$ python -q
>>> import numpy as np
>>> np.set_printoptions(suppress=True, linewidth=160)
>>> J = np.tril(np.array([[2, 6, -1, 7], [-5, -1, -5, 8], [-9, 3, 1, -5], [7, 7, -6, 9]]), -1) + np.eye(4, dtype=int)
>>> print(J)
[[ 1  0  0  0]
 [-5  1  0  0]
 [-9  3  1  0]
 [ 7  7 -6  1]]
>>> # triangular, det is the product of the diagonal
>>> Y = np.array([[0, 1], [2, 0], [0, 3], [3, 3]])
>>> print(J @ Y)
[[ 0  1]
 [ 2 -5]
 [ 6 -6]
 [17 -8]]
>>> Y @ J
Traceback (most recent call last):
  File "<python-input-7>", line 1, in <module>
    Y @ J
    ~~^~~
ValueError: matmul: Input operand 1 has a mismatch in its core dimension 0, with gufunc signature (n?,k),(k,m?)->(n?,m?) (size 4 is different from 2)
>>> print(np.einsum("ij,ij->i", J, J))
[  1  26  91 135]
>>> print(np.einsum("ik,kj->ij", J, Y))
[[ 0  1]
 [ 2 -5]
 [ 6 -6]
 [17 -8]]
>>> print(Y.T @ J.T)
[[ 0  2  6 17]
 [ 1 -5 -6 -8]]
>>> print(np.vstack([J, Y.T]).shape)
(6, 4)
>>> print(np.linalg.matrix_rank(J @ Y))
2
>>> W0 = np.tril(np.array([[1, 2, 1, 1], [2, 1, 2, 0], [1, 1, 2, 1], [0, 1, 0, 0]]), -1) + np.eye(4, dtype=int)
>>> print(W0)
[[1 0 0 0]
 [2 1 0 0]
 [1 1 1 0]
 [0 1 0 1]]
>>> evals, V = np.linalg.eig(W0)
>>> print(np.round(np.sort(np.linalg.eigvals(W0.T)), 3))
[1. 1. 1. 1.]
>>> print(np.prod(evals))
1.0
>>> print(evals)
[1. 1. 1. 1.]
>>> print(np.kron(np.eye(2, dtype=int), W0))
[[1 0 0 0 0 0 0 0]
 [2 1 0 0 0 0 0 0]
 [1 1 1 0 0 0 0 0]
 [0 1 0 1 0 0 0 0]
 [0 0 0 0 1 0 0 0]
 [0 0 0 0 2 1 0 0]
 [0 0 0 0 1 1 1 0]
 [0 0 0 0 0 1 0 1]]
>>> print(np.allclose(W0 @ W0.T, W0.T @ W0))
False
>>> print((W0 - W0.T) / 2)
[[ 0.  -1.  -0.5  0. ]
 [ 1.   0.  -0.5 -0.5]
 [ 0.5  0.5  0.   0. ]
 [ 0.   0.5  0.   0. ]]
>>> print(W0 @ W0)
[[1 0 0 0]
 [4 1 0 0]
 [4 2 1 0]
 [2 2 0 1]]
>>> print(np.round(np.sort(np.linalg.eigvals(W0)), 3))
[1. 1. 1. 1.]
>>> print([int(np.linalg.matrix_rank(np.linalg.matrix_power(W0, p))) for p in range(1, 5)])
[4, 4, 4, 4]
